In [1]: import numpy as np

In [2]: from numpy import linalg as LA

In [3]: np.set_printoptions(precision=1, suppress=True, linewidth=120, sign=" ")

In [4]: rnd = lambda a: np.round(a, 1) + 0

In [5]: m1 = np.array([[-1.8, -0.4, 1.5, -0.8, 2.7, -1.9, 0.9, 1.8, -0.4, -1.2, 0.9],
   ...:     [-0.3, 1.0, 0.1, -0.1, -1.1, 0.3, 0.4, -0.6, -1.1, 2.0, -0.7],
   ...:     [0.2, 1.7, 0.4, 1.4, -1.0, -0.7, 0.9, 0.4, 0.6, 0.1, -1.1],
   ...:     [1.1, -0.5, 0.6, -1.0, 0.0, 1.4, 0.8, -0.8, 0.8, 1.1, 1.2],
   ...:     [1.5, -1.4, -1.2, -0.1, 1.1, 0.1, -0.1, 0.8, -2.0, 0.8, 0.8],
   ...:     [-1.5, 0.4, -0.4, 1.4, -1.0, 0.0, -0.8, 0.1, -1.1, 2.2, -0.7],
   ...:     [2.0, -1.6, -0.9, -0.1, 1.0, 0.8, 1.7, -0.5, 0.9, 1.4, -0.8],
   ...:     [1.5, -0.5, -0.4, 0.7, 2.2, 2.4, 0.4, 0.6, 1.3, 0.5, -0.4],
   ...:     [-0.4, 2.3, -0.5, -1.2, -0.2, -0.2, -0.9, -0.2, -1.3, 1.6, -1.0]])

In [6]: m1[:, 5] *= 10

In [7]: print(m1)
[[ -1.8  -0.4   1.5  -0.8   2.7 -19.    0.9   1.8  -0.4  -1.2   0.9]
 [ -0.3   1.    0.1  -0.1  -1.1   3.    0.4  -0.6  -1.1   2.   -0.7]
 [  0.2   1.7   0.4   1.4  -1.   -7.    0.9   0.4   0.6   0.1  -1.1]
 [  1.1  -0.5   0.6  -1.    0.   14.    0.8  -0.8   0.8   1.1   1.2]
 [  1.5  -1.4  -1.2  -0.1   1.1   1.   -0.1   0.8  -2.    0.8   0.8]
 [ -1.5   0.4  -0.4   1.4  -1.    0.   -0.8   0.1  -1.1   2.2  -0.7]
 [  2.   -1.6  -0.9  -0.1   1.    8.    1.7  -0.5   0.9   1.4  -0.8]
 [  1.5  -0.5  -0.4   0.7   2.2  24.    0.4   0.6   1.3   0.5  -0.4]
 [ -0.4   2.3  -0.5  -1.2  -0.2  -2.   -0.9  -0.2  -1.3   1.6  -1. ]]

In [8]: t3 = np.stack([m1, -2 * m1, m1[::-1]])

In [9]: print(LA.matrix_rank(t3.reshape(3, -1)))
2

In [10]: print(LA.matrix_rank(t3))
[ 9  9  9]

In [11]: print(rnd(LA.norm(t3, axis=(1, 2))))
[ 37.  74.  37.]

In [12]: print((t3 @ m1.T).shape)
(3, 9, 9)

In [13]: print(rnd(np.einsum("bij,cij->bc", t3, t3)))
[[ 1368.9 -2737.8    97.3]
 [-2737.8  5475.6  -194.5]
 [   97.3  -194.5  1368.9]]

In [14]: vec = np.array([-4, -3, 4, 1, 2, 3, 2, -4, -4, 2, 5])

In [15]: a = np.maximum(m1 @ vec, 0)

In [16]: print(rnd(m1.T @ a))
[ 189.7  -84.7  -24.3   -2.   147.7 2427.5   98.8  -12.7  101.5  161.2   12.8]

In [17]: print(rnd(np.tanh(m1 @ vec)))
[-1.  1. -1.  1.  1.  1.  1.  1. -1.]

In [18]: print(rnd(a))
[  0.   13.4   0.   50.3   8.7   5.9  19.7  63.2   0. ]

In [19]: print(rnd(np.maximum(m1 @ (3 * vec), 0)))
[   0.    40.2    0.   150.9   26.1   17.7   59.1  189.6    0. ]

In [20]: print(rnd(np.maximum(m1 @ vec, 0) - np.maximum(-m1 @ vec, 0)))
[-39.7  13.4 -33.4  50.3   8.7   5.9  19.7  63.2 -12.5]

In [21]: A2 = np.array([[5, 9, 8],
    ...:     [9, 7, 6],
    ...:     [1, 8, 2],
    ...:     [8, 7, 7],
    ...:     [2, 6, 3],
    ...:     [9, 5, 0],
    ...:     [0, 2, 2],
    ...:     [8, 0, 9],
    ...:     [2, 7, 4],
    ...:     [4, 4, 1],
    ...:     [1, 4, 8]])

In [22]: print(rnd(np.einsum("ij,ij->i", m1, m1)))
[ 381.    17.5   57.6  203.4   13.8   12.7   78.9  586.6   17.3]

In [23]: print(LA.matrix_rank(m1 @ A2))
3

In [24]: np.einsum("ij,ij->", m1, A2)
ValueError: operands could not be broadcast together with remapped shapes [original->remapped]: (9,11)->(9,11) (11,3)->(11,3) 


In [25]: print(LA.matrix_rank(np.vstack([m1, A2.T])))
11

In [26]: print(np.vstack([m1, A2.T]).shape)
(12, 11)

In [27]: cov = m1.T @ m1

In [28]: print(rnd(np.trace(cov)), rnd((m1 ** 2).sum()))
1368.9 1368.9

In [29]: print(LA.matrix_rank(cov))
9

In [30]: print((m1 @ m1.T).shape)
(9, 9)

In [31]: u = np.array([3, 1, -1])

In [32]: print(rnd(np.correlate(m1[5], m1[7], "full")))
[  0.6  -0.9  -1.6  -1.1   0.2 -34.8   6.  -10.3  32.6 -22.4  -3.8 -17.8  -0.3 -23.7  49.  -12.4  -0.8  -0.7  -2.5
   3.6  -1. ]

In [33]: E = np.tril(np.array([[-1, 1, 1], [2, 1, 1], [1, -1, 1]]), -1) + np.eye(3, dtype=int)

In [34]: print(E)
[[ 1  0  0]
 [ 2  1  0]
 [ 1 -1  1]]

In [35]: print(np.prod(np.diag(E)), rnd(LA.det(E)))
1 1.0

In [36]: print(LA.matrix_power(E - np.diag(np.diag(E)), 3))
[[ 0  0  0]
 [ 0  0  0]
 [ 0  0  0]]

In [37]: hat = np.triu(np.array([[-1, -1, 0], [0, 2, 0], [-1, 3, 3]]), 1) + np.eye(3)

In [38]: A2 = hat @ E @ LA.inv(hat)

In [39]: print(np.trace(A2), np.trace(E))
3.0 3

In [40]: A2 = E / np.sqrt((E ** 2).mean(axis=1, keepdims=True))

In [41]: print(LA.matrix_rank(E - E.mean(axis=1, keepdims=True)))
2

In [42]: print(rnd(A2[1]))
[ 1.5  0.8  0. ]

In [43]: rng = np.random.default_rng(54609)

In [44]: labels = rng.permutation(3)

In [45]: A2 = E[:, labels] * rng.choice([-1, 1], 3)

In [46]: print(A2)
[[ 0  0 -1]
 [ 1  0 -2]
 [-1 -1 -1]]

In [47]: U, _, VT = LA.svd(E.T @ A2)

In [48]: print(rnd(LA.lstsq(E, A2)[0]))
[[ 0.  0. -1.]
 [ 1.  0.  0.]
 [ 0. -1.  0.]]

In [49]: print(rnd(U @ VT))
[[ 0.  0. -1.]
 [ 1.  0.  0.]
 [ 0. -1.  0.]]

In [50]: print(labels)
[ 1  2  0]

In [51]: vec = np.array([2, 1, 1])

In [52]: a = np.maximum(E @ vec, 0)

In [53]: print(a)
[ 2  5  2]

In [54]: print(np.maximum(E @ vec, 0) - np.maximum(-E @ vec, 0))
[ 2  5  2]

In [55]: print(rnd(np.tanh(E @ vec)))
[ 1.  1.  1.]

In [56]: print(np.maximum(E @ (3 * vec), 0))
[  6  15   6]

In [57]: A = np.loadtxt("x.csv", delimiter=",")

In [58]: print(A)
[[-1.  1.  1.  1.  1.  1.  1.  1.  1.]
 [ 1. -1.  1.  1.  1.  1.  1.  1.  1.]
 [ 1.  1. -1.  1.  1.  1.  1.  1.  1.]
 [ 1.  1.  1. -1.  1.  1.  1.  1.  1.]
 [ 1.  1.  1.  1. -1.  1.  1.  1.  1.]
 [ 1.  1.  1.  1.  1. -1.  1.  1.  1.]
 [ 1.  1.  1.  1.  1.  1. -1.  1.  1.]
 [ 1.  1.  1.  1.  1.  1.  1. -1.  1.]
 [ 1.  1.  1.  1.  1.  1.  1.  1. -1.]]

In [59]: print(np.sort(np.abs(np.fft.fft(A[0]))), rnd(np.sort(LA.svd(A, compute_uv=False))))
[ 2.  2.  2.  2.  2.  2.  2.  2.  7.] [ 2.  2.  2.  2.  2.  2.  2.  2.  7.]

In [60]: print(A @ (-1.0) ** np.arange(9))
[-1.  3. -1.  3. -1.  3. -1.  3. -1.]

In [61]: print((A @ A)[0])
[ 9.  5.  5.  5.  5.  5.  5.  5.  5.]

In [62]: A2 = A / np.sqrt((A ** 2).mean(axis=1, keepdims=True))

In [63]: print(A2[4])
[ 1.  1.  1.  1. -1.  1.  1.  1.  1.]

In [64]: print(LA.matrix_rank(A - A.mean(axis=1, keepdims=True)))
8

In [65]: print(rnd(LA.norm(A2, axis=1)))
[ 3.  3.  3.  3.  3.  3.  3.  3.  3.]
